$ python3 -q
>>> import numpy as np
>>> np.set_printoptions(precision=2, suppress=True, linewidth=200)
>>> def rnd(a):
...     return np.round(a, 2) + 0
... 
>>> feats = np.loadtxt("case7.csv", delimiter=",")
>>> feats
array([[ 2.,  0.,  1., -3., -1.,  2.],
       [ 1.,  2.,  2.,  2.,  3., -3.],
       [ 2.,  1.,  1., -1., -3., -2.],
       [ 0.,  0.,  0.,  4.,  3.,  2.],
       [ 0.,  0.,  0.,  0.,  2.,  3.],
       [ 0.,  0.,  0.,  3.,  1.,  5.]])
>>> blk = np.stack([feats, -1 * feats, feats[::-1]])
>>> rnd(np.linalg.norm(blk, axis=(1, 2)))
array([12.12, 12.12, 12.12])
>>> rnd(np.linalg.det(blk))
array([-129., -129.,  129.])
>>> np.linalg.matrix_rank(blk.reshape(3, -1))
np.int64(2)
>>> blk.shape
(3, 6, 6)
>>> np.einsum("bij,cij->bc", blk, blk)
array([[ 147., -147.,  -40.],
       [-147.,  147.,   40.],
       [ -40.,   40.,  147.]])
>>> x0 = np.array([1, 2, 1, 1, 2, 3])
>>> rhs = feats @ x0
>>> c, lr = np.zeros(6), 1 / np.linalg.norm(feats, 2) ** 2
>>> for i in range(250):
...     c -= lr * feats.T @ (feats @ c - rhs)
...     if i % 50 == 0: print(i, round(np.linalg.norm(feats @ c - rhs), 2))
... 
0 8.76
50 0.6
100 0.45
150 0.34
200 0.27
>>> rnd(c)
array([0.96, 1.52, 1.4 , 1.06, 1.98, 2.96])
>>> x0 = np.array([-1, 2, 2, -2, -1, 2])
>>> rhs = feats @ x0
>>> rhs
array([11., -6.,  3., -7.,  4.,  3.])
>>> rnd(np.linalg.solve(feats.T, feats[3]))
array([0., 0., 0., 1., 0., 0.])
>>> np.allclose(feats @ feats.T, feats.T @ feats)
False
>>> (feats + feats.T) / 2
array([[ 2. ,  0.5,  1.5, -1.5, -0.5,  1. ],
       [ 0.5,  2. ,  1.5,  1. ,  1.5, -1.5],
       [ 1.5,  1.5,  1. , -0.5, -1.5, -1. ],
       [-1.5,  1. , -0.5,  4. ,  1.5,  2.5],
       [-0.5,  1.5, -1.5,  1.5,  2. ,  2. ],
       [ 1. , -1.5, -1. ,  2.5,  2. ,  5. ]])
>>> (feats - feats.T) / 2
array([[ 0. , -0.5, -0.5, -1.5, -0.5,  1. ],
       [ 0.5,  0. ,  0.5,  1. ,  1.5, -1.5],
       [ 0.5, -0.5,  0. , -0.5, -1.5, -1. ],
       [ 1.5, -1. ,  0.5,  0. ,  1.5, -0.5],
       [ 0.5, -1.5,  1.5, -1.5,  0. ,  1. ],
       [-1. ,  1.5,  1. ,  0.5, -1. ,  0. ]])
>>> feats @ feats
array([[  6.,   1.,   3., -13., -14.,   3.],
       [  8.,   6.,   7.,  -2.,   8., -10.],
       [  7.,   3.,   5., -15., -13., -22.],
       [  0.,   0.,   0.,  22.,  20.,  27.],
       [  0.,   0.,   0.,   9.,   7.,  21.],
       [  0.,   0.,   0.,  27.,  16.,  34.]])
>>> np.trace(feats)
np.float64(16.0)
>>> rng = np.random.default_rng(89)
>>> A = np.eye(9, dtype=int)[rng.permutation(9)] * np.array([4, 2, 5, 0, 4, 3, 2, 1, 3])
>>> A
array([[0, 0, 0, 0, 4, 0, 0, 0, 0],
       [0, 0, 0, 0, 0, 0, 2, 0, 0],
       [0, 0, 0, 0, 0, 0, 0, 1, 0],
       [0, 0, 0, 0, 0, 0, 0, 0, 0],
       [0, 0, 0, 0, 0, 3, 0, 0, 0],
       [4, 0, 0, 0, 0, 0, 0, 0, 0],
       [0, 0, 0, 0, 0, 0, 0, 0, 3],
       [0, 2, 0, 0, 0, 0, 0, 0, 0],
       [0, 0, 5, 0, 0, 0, 0, 0, 0]])
>>> # 3 groups of indices that never mix
>>> rnd(np.linalg.svd(A, compute_uv=False))
array([5., 4., 4., 3., 3., 2., 2., 1., 0.])
>>> rnd(np.linalg.pinv(A))
array([[0.  , 0.  , 0.  , 0.  , 0.  , 0.25, 0.  , 0.  , 0.  ],
       [0.  , 0.  , 0.  , 0.  , 0.  , 0.  , 0.  , 0.5 , 0.  ],
       [0.  , 0.  , 0.  , 0.  , 0.  , 0.  , 0.  , 0.  , 0.2 ],
       [0.  , 0.  , 0.  , 0.  , 0.  , 0.  , 0.  , 0.  , 0.  ],
       [0.25, 0.  , 0.  , 0.  , 0.  , 0.  , 0.  , 0.  , 0.  ],
       [0.  , 0.  , 0.  , 0.  , 0.33, 0.  , 0.  , 0.  , 0.  ],
       [0.  , 0.5 , 0.  , 0.  , 0.  , 0.  , 0.  , 0.  , 0.  ],
       [0.  , 0.  , 1.  , 0.  , 0.  , 0.  , 0.  , 0.  , 0.  ],
       [0.  , 0.  , 0.  , 0.  , 0.  , 0.  , 0.33, 0.  , 0.  ]])
>>> rnd(np.linalg.norm(A, axis=0))
array([4., 2., 5., 0., 4., 3., 2., 1., 3.])
>>> A @ A.T
array([[16,  0,  0,  0,  0,  0,  0,  0,  0],
       [ 0,  4,  0,  0,  0,  0,  0,  0,  0],
       [ 0,  0,  1,  0,  0,  0,  0,  0,  0],
       [ 0,  0,  0,  0,  0,  0,  0,  0,  0],
       [ 0,  0,  0,  0,  9,  0,  0,  0,  0],
       [ 0,  0,  0,  0,  0, 16,  0,  0,  0],
       [ 0,  0,  0,  0,  0,  0,  9,  0,  0],
       [ 0,  0,  0,  0,  0,  0,  0,  4,  0],
       [ 0,  0,  0,  0,  0,  0,  0,  0, 25]])
>>> A[:, 5] @ A[:, 0]
np.int64(0)
>>> rnd(np.trace(np.linalg.pinv(A) @ A))
np.float64(8.0)
>>> np.linalg.lstsq(A[:-1].T, A[-1])[2]
np.int32(7)
>>> np.unique(A.round(6), axis=0).shape
(9, 9)
>>> rk = np.linalg.matrix_rank(A)
>>> rk
np.int64(8)
>>> ns = np.linalg.svd(A)[2][rk:].T
>>> ns @ ns.T
array([[0., 0., 0., 0., 0., 0., 0., 0., 0.],
       [0., 0., 0., 0., 0., 0., 0., 0., 0.],
       [0., 0., 0., 0., 0., 0., 0., 0., 0.],
       [0., 0., 0., 1., 0., 0., 0., 0., 0.],
       [0., 0., 0., 0., 0., 0., 0., 0., 0.],
       [0., 0., 0., 0., 0., 0., 0., 0., 0.],
       [0., 0., 0., 0., 0., 0., 0., 0., 0.],
       [0., 0., 0., 0., 0., 0., 0., 0., 0.],
       [0., 0., 0., 0., 0., 0., 0., 0., 0.]])
>>> [int(np.linalg.matrix_rank(A[:i])) for i in range(1, len(A) + 1)]
[1, 2, 3, 3, 4, 5, 6, 7, 8]
>>> ns.shape
(9, 1)
>>> [int(np.linalg.matrix_rank(A[:, :j + 1])) for j in range(9)]
[1, 2, 3, 3, 4, 5, 6, 7, 8]
>>> ns[:, 0] / ns[np.abs(ns[:, 0]).round(6).argmax(), 0]
array([0., 0., 0., 1., 0., 0., 0., 0., 0.])
>>> np.linalg.matrix_rank(A.T @ A), np.linalg.matrix_rank(A @ A.T)
(np.int64(8), np.int64(8))
>>> np.allclose(A @ ns, 0)
True
>>> J = np.loadtxt("test18.csv", delimiter=",")
>>> rnd(J)
array([[  0.73,  -6.63,  -5.82, -11.56,   4.09, -11.3 ,   9.09],
       [  5.07, -10.79,  -7.95,  -9.62,  10.29,  -7.24,   4.92],
       [  5.81, -17.8 ,  -3.14,  -5.04,   5.23,  -1.25,   1.02],
       [ -3.85,  -9.28,  -4.66,  -4.94,   8.37,  -4.74,   6.99],
       [ -5.92,  -3.96,  -2.88, -10.11,  -0.35, -11.98,  12.16],
       [  3.48, -17.57,  -2.74,  -3.37,   6.1 ,  -0.03,   1.23],
       [  5.58, -10.21,  -8.13, -10.65,   9.61,  -8.34,   5.38],
       [  5.89,  -8.09,  -8.21, -13.32,   7.1 , -11.57,   7.19],
       [  6.25, -12.73,  -9.18,  -7.8 ,  14.57,  -4.53,   2.82],
       [  1.2 ,  -7.36,  -9.81,  -8.88,  14.74,  -7.77,   6.79],
       [ -3.5 ,  -8.01,  -3.07,  -7.63,   2.52,  -7.98,   8.79],
       [ -2.71,  -4.3 ,  -6.18, -10.82,   5.55, -11.67,  10.68],
       [  4.29,  -5.37,  -8.06, -15.02,   5.11, -14.29,   9.46],
       [  5.3 , -19.1 ,  -3.87,  -2.67,   9.06,   1.52,  -0.44]])
>>> # null space of dimension 3
>>> Y = J / np.sqrt((J ** 2).mean(axis=1, keepdims=True))
>>> np.linalg.matrix_rank(Y) == np.linalg.matrix_rank(J)
np.True_
>>> rnd(Y[1])
array([ 0.61, -1.3 , -0.96, -1.16,  1.24, -0.87,  0.59])
>>> Y = np.array([[3, 1, 2, 0], [2, 0, 3, 0], [1, 3, 2, 2], [3, 0, 0, 2]])
>>> K = Y + Y.T
>>> K
array([[6, 3, 3, 3],
       [3, 0, 6, 0],
       [3, 6, 4, 2],
       [3, 0, 2, 4]])
>>> # symmetric, so the eigenvalues are real
>>> np.all(np.linalg.eigvalsh(K) > 0)
np.False_
>>> [round(float(np.linalg.det(K[:i, :i])), 2) + 0 for i in range(1, 5)]
[6.0, -9.0, -144.0, -432.0]
>>> w, evecs = np.linalg.eigh(K)
>>> x0 = np.array([1, 2, 1, -2])
>>> rnd(np.linalg.eigvalsh(K[1:, 1:]))
array([-4.49,  3.61,  8.88])
>>> np.abs(K).sum(axis=1).max(), rnd(np.abs(w).max())
(np.int64(15), np.float64(12.65))
>>> x0 @ K @ x0 / (x0 @ x0), rnd(w[0]), rnd(w[-1])
(np.float64(4.8), np.float64(-4.61), np.float64(12.65))
>>> x0 @ K @ x0
np.int64(48)
>>> x0 = np.array([2, 3, 3, 3])
>>> rhs = K @ x0
>>> c, lr = np.zeros(4), 1 / np.linalg.norm(K, 2) ** 2
>>> for i in range(25):
...     c -= lr * K.T @ (K @ c - rhs)
...     if i % 5 == 0: print(i, round(np.linalg.norm(K @ c - rhs), 2))
... 
0 4.87
5 3.15
10 2.42
15 2.07
20 1.84
>>> rnd(np.linalg.cond(K))
np.float64(7.16)
>>> x0 = np.array([5, 4, 5, 4])
>>> rhs = K @ x0
>>> rhs
array([69, 45, 67, 41])
>>> rnd(np.linalg.solve(K, K[:, 2]))
array([0., 0., 1., 0.])
>>> rnd(np.linalg.solve(K.T, K[2]))
array([0., 0., 1., 0.])
>>> w, evecs = np.linalg.eigvalsh(K)
Traceback (most recent call last):
  File "<python-input-75>", line 1, in <module>
    w, evecs = np.linalg.eigvalsh(K)
    ^^^^^^^^
ValueError: too many values to unpack (expected 2)
>>> w, evecs = np.linalg.eigh(K)
>>> (w > 1e-8).sum(), (w < -1e-8).sum()
(np.int64(3), np.int64(1))
>>> rnd(np.linalg.eigvalsh(K + -3 * np.eye(4)))
array([-7.61, -1.23,  1.19,  9.65])
>>> rnd(w)
array([-4.61,  1.77,  4.19, 12.65])
>>> rnd(evecs @ np.diag(w) @ evecs.T)
array([[6., 3., 3., 3.],
       [3., 0., 6., 0.],
       [3., 6., 4., 2.],
       [3., 0., 2., 4.]])
>>> rnd(evecs.T @ K @ evecs)
array([[-4.61,  0.  ,  0.  ,  0.  ],
       [ 0.  ,  1.77,  0.  ,  0.  ],
       [ 0.  ,  0.  ,  4.19,  0.  ],
       [ 0.  ,  0.  ,  0.  , 12.65]])
>>> np.unique(w.round(6) + 0, return_counts=True)[1]
array([1, 1, 1, 1])
>>> rnd(evecs.T @ evecs)
array([[1., 0., 0., 0.],
       [0., 1., 0., 0.],
       [0., 0., 1., 0.],
       [0., 0., 0., 1.]])
>>> theta = np.deg2rad(120)
>>> arr = np.eye(10)
>>> arr[np.ix_([2, 6], [2, 6])] = [[np.cos(theta), -np.sin(theta)], [np.sin(theta), np.cos(theta)]]
>>> rnd(arr)
array([[ 1.  ,  0.  ,  0.  ,  0.  ,  0.  ,  0.  ,  0.  ,  0.  ,  0.  ,  0.  ],
       [ 0.  ,  1.  ,  0.  ,  0.  ,  0.  ,  0.  ,  0.  ,  0.  ,  0.  ,  0.  ],
       [ 0.  ,  0.  , -0.5 ,  0.  ,  0.  ,  0.  , -0.87,  0.  ,  0.  ,  0.  ],
       [ 0.  ,  0.  ,  0.  ,  1.  ,  0.  ,  0.  ,  0.  ,  0.  ,  0.  ,  0.  ],
       [ 0.  ,  0.  ,  0.  ,  0.  ,  1.  ,  0.  ,  0.  ,  0.  ,  0.  ,  0.  ],
       [ 0.  ,  0.  ,  0.  ,  0.  ,  0.  ,  1.  ,  0.  ,  0.  ,  0.  ,  0.  ],
       [ 0.  ,  0.  ,  0.87,  0.  ,  0.  ,  0.  , -0.5 ,  0.  ,  0.  ,  0.  ],
       [ 0.  ,  0.  ,  0.  ,  0.  ,  0.  ,  0.  ,  0.  ,  1.  ,  0.  ,  0.  ],
       [ 0.  ,  0.  ,  0.  ,  0.  ,  0.  ,  0.  ,  0.  ,  0.  ,  1.  ,  0.  ],
       [ 0.  ,  0.  ,  0.  ,  0.  ,  0.  ,  0.  ,  0.  ,  0.  ,  0.  ,  1.  ]])
>>> # 9 blocks once reordered
>>> Q, evecs = np.linalg.qr(arr[:, :9])[0], np.linalg.qr(arr[:, 9:])[0]
>>> s = np.linalg.svd(Q.T @ evecs, compute_uv=False)
>>> s
array([0.])
>>> rnd(np.linalg.norm(Q @ Q.T - evecs @ evecs.T, 2))
np.float64(1.0)
>>> (s > 0.9).sum()
np.int64(0)
>>> np.degrees(np.arccos(s.clip(0, 1)))
array([90.])
>>> blk = np.stack([arr, -2 * arr, arr[::-1]])
>>> rnd(blk.sum(axis=0))
array([[-1.  ,  0.  ,  0.  ,  0.  ,  0.  ,  0.  ,  0.  ,  0.  ,  0.  ,  1.  ],
       [ 0.  , -1.  ,  0.  ,  0.  ,  0.  ,  0.  ,  0.  ,  0.  ,  1.  ,  0.  ],
       [ 0.  ,  0.  ,  0.5 ,  0.  ,  0.  ,  0.  ,  0.87,  1.  ,  0.  ,  0.  ],
       [ 0.  ,  0.  ,  0.87, -1.  ,  0.  ,  0.  , -0.5 ,  0.  ,  0.  ,  0.  ],
       [ 0.  ,  0.  ,  0.  ,  0.  , -1.  ,  1.  ,  0.  ,  0.  ,  0.  ,  0.  ],
       [ 0.  ,  0.  ,  0.  ,  0.  ,  1.  , -1.  ,  0.  ,  0.  ,  0.  ,  0.  ],
       [ 0.  ,  0.  , -0.87,  1.  ,  0.  ,  0.  ,  0.5 ,  0.  ,  0.  ,  0.  ],
       [ 0.  ,  0.  , -0.5 ,  0.  ,  0.  ,  0.  , -0.87, -1.  ,  0.  ,  0.  ],
       [ 0.  ,  1.  ,  0.  ,  0.  ,  0.  ,  0.  ,  0.  ,  0.  , -1.  ,  0.  ],
       [ 1.  ,  0.  ,  0.  ,  0.  ,  0.  ,  0.  ,  0.  ,  0.  ,  0.  , -1.  ]])
>>> np.linalg.matrix_rank(blk.reshape(3, -1))
np.int64(2)
>>> x0 = np.array([-2, -2, -1, 0, -3, 3, 1, 1, -1, 3])
>>> rnd(arr.T @ (arr @ x0))
array([-2., -2., -1.,  0., -3.,  3.,  1.,  1., -1.,  3.])
>>> [p for p in range(1, 25) if np.allclose(np.linalg.matrix_power(arr, p), np.eye(10))]
[3, 6, 9, 12, 15, 18, 21, 24]
>>> rnd(np.linalg.norm(x0)), rnd(np.linalg.norm(arr @ x0))
(np.float64(6.24), np.float64(6.24))
>>> rnd(np.abs(np.linalg.eigvals(arr)))
array([1., 1., 1., 1., 1., 1., 1., 1., 1., 1.])
>>> r0 = np.array([-5, 1, -2])
>>> rnd(np.array([np.convolve(row, r0, "same") for row in arr]))
array([[ 1.  , -2.  ,  0.  ,  0.  ,  0.  ,  0.  ,  0.  ,  0.  ,  0.  ,  0.  ],
       [-5.  ,  1.  , -2.  ,  0.  ,  0.  ,  0.  ,  0.  ,  0.  ,  0.  ,  0.  ],
       [ 0.  ,  2.5 , -0.5 ,  1.  ,  0.  ,  4.33, -0.87,  1.73,  0.  ,  0.  ],
       [ 0.  ,  0.  , -5.  ,  1.  , -2.  ,  0.  ,  0.  ,  0.  ,  0.  ,  0.  ],
       [ 0.  ,  0.  ,  0.  , -5.  ,  1.  , -2.  ,  0.  ,  0.  ,  0.  ,  0.  ],
       [ 0.  ,  0.  ,  0.  ,  0.  , -5.  ,  1.  , -2.  ,  0.  ,  0.  ,  0.  ],
       [ 0.  , -4.33,  0.87, -1.73,  0.  ,  2.5 , -0.5 ,  1.  ,  0.  ,  0.  ],
       [ 0.  ,  0.  ,  0.  ,  0.  ,  0.  ,  0.  , -5.  ,  1.  , -2.  ,  0.  ],
       [ 0.  ,  0.  ,  0.  ,  0.  ,  0.  ,  0.  ,  0.  , -5.  ,  1.  , -2.  ],
       [ 0.  ,  0.  ,  0.  ,  0.  ,  0.  ,  0.  ,  0.  ,  0.  , -5.  ,  1.  ]])
>>> np.cross(arr[8, :3], arr[4, :3])
array([0., 0., 0.])
>>> np.correlate(arr[8], arr[4], "full")
array([0., 0., 0., 0., 0., 0., 0., 0., 0., 0., 0., 0., 0., 1., 0., 0., 0., 0., 0.])
>>> m1 = np.array([[-1, 2, 0, 2, 1],
...     [0, -1, 1, -2, -1],
...     [0, 0, 1, 1, 0],
...     [0, 0, 0, -2, 0],
...     [0, 0, 0, 0, 1]])
>>> # triangular, det is the product of the diagonal
>>> W = np.array([[-1, -1, -2, 2, 0, -1],
...     [-2, 2, -2, -1, 0, 0],
...     [-1, 2, 2, 1, -2, 1],
...     [1, -2, -2, -2, 2, 0],
...     [-2, 0, 0, 2, -2, 2]])
>>> c = np.array([1, 2, 1, 0, 0, 0])
>>> act = np.maximum(m1 @ W + c, 0)
>>> (act > 0).astype(int)
array([[0, 1, 0, 0, 1, 1],
       [1, 1, 1, 1, 0, 0],
       [1, 1, 1, 0, 0, 1],
       [0, 1, 1, 1, 0, 0],
       [0, 1, 1, 1, 0, 1]])
>>> act
array([[0, 3, 0, 0, 2, 3],
       [2, 6, 9, 4, 0, 0],
       [1, 2, 1, 0, 0, 1],
       [0, 6, 5, 4, 0, 0],
       [0, 2, 1, 2, 0, 2]])
>>> (act > 0).mean(axis=0)
array([0.4, 1. , 0.8, 0.6, 0.2, 0.6])
>>> Z = np.array([[-2, 0], [5, -4], [-1, -4], [2, -5], [4, -2], [-4, 3]])
>>> W @ Z
array([[  7,  -1],
       [ 14,   5],
       [  0, -14],
       [ -6,  22],
       [ -8,   0]])
>>> act @ Z
array([[ 11,  -7],
       [ 25, -80],
       [  3,  -9],
       [ 33, -64],
       [  5, -16]])
